$ python3 -q
>>> import numpy as np
>>> np.set_printoptions(precision=2, suppress=True, linewidth=120)
>>> rd = lambda a: np.round(a, 2) + 0
>>> A = np.load("test3.npy")
>>> print(A)
[[  2   1  -1   0  -2   2  -1  -1   2  -1   2   0   0]
 [  4   2  -2   0  -4   4  -2  -2   4  -2   4   0   0]
 [  8   4  -4   0  -8   8  -4  -4   8  -4   8   0   0]
 [ 10   5  -5   0 -10  10  -5  -5  10  -5  10   0   0]
 [  4   2  -2   0  -4   4  -2  -2   4  -2   4   0   0]]
>>> U, s, vt = np.linalg.svd(A)
>>> print(rd(s))
[35.36  0.    0.    0.    0.  ]
>>> A2 = U[:, :1] @ np.diag(s[:1]) @ vt[:1]
>>> print(np.linalg.matrix_rank(A, rtol=0.05))
1
>>> print(rd(np.abs(A - A2).max()))
0.0
>>> print(np.abs(np.diag(np.linalg.qr(A)[1])) > 1e-9)
[ True False False False False]
>>> print(np.linalg.lstsq(A[:-1].T, A[-1])[2])
1
>>> print(rd(np.trace(np.linalg.pinv(A) @ A)))
1.0
>>> print(np.unique(A.round(6), axis=0).shape)
(4, 13)
>>> m1 = np.loadtxt("dump.csv", delimiter=",")
>>> print(rd(m1))
[[-2.89  0.2  -0.76  0.08]
 [ 0.   -2.26 -0.78 -1.81]
 [ 0.    1.82  0.22 -2.37]
 [ 0.79  0.73 -2.79  0.3 ]]
>>> Q = m1.astype(float).copy()
>>> for j in range(4):
...     Q[:, j] -= Q[:, :j] @ (Q[:, :j].T @ Q[:, j])
...     Q[:, j] /= np.linalg.norm(Q[:, j])
... 
>>> print(rd(Q.T @ m1))
[[3. 0. 0. 0.]
 [0. 3. 0. 0.]
 [0. 0. 3. 0.]
 [0. 0. 0. 3.]]
>>> vec = np.array([-2, -2, -3, 0])
>>> h = np.maximum(m1 @ vec, 0)
>>> print(rd(m1 * (h > 1e-9)[:, None]))
[[-2.89  0.2  -0.76  0.08]
 [ 0.   -2.26 -0.78 -1.81]
 [ 0.    0.    0.    0.  ]
 [ 0.79  0.73 -2.79  0.3 ]]
>>> print(rd(np.maximum(m1 @ vec, 0) - np.maximum(-m1 @ vec, 0)))
[ 7.67  6.87 -4.32  5.32]
>>> print(rd(np.tanh(m1 @ vec)))
[ 1.  1. -1.  1.]
>>> print(np.flatnonzero(h > 1e-9))
[0 1 3]
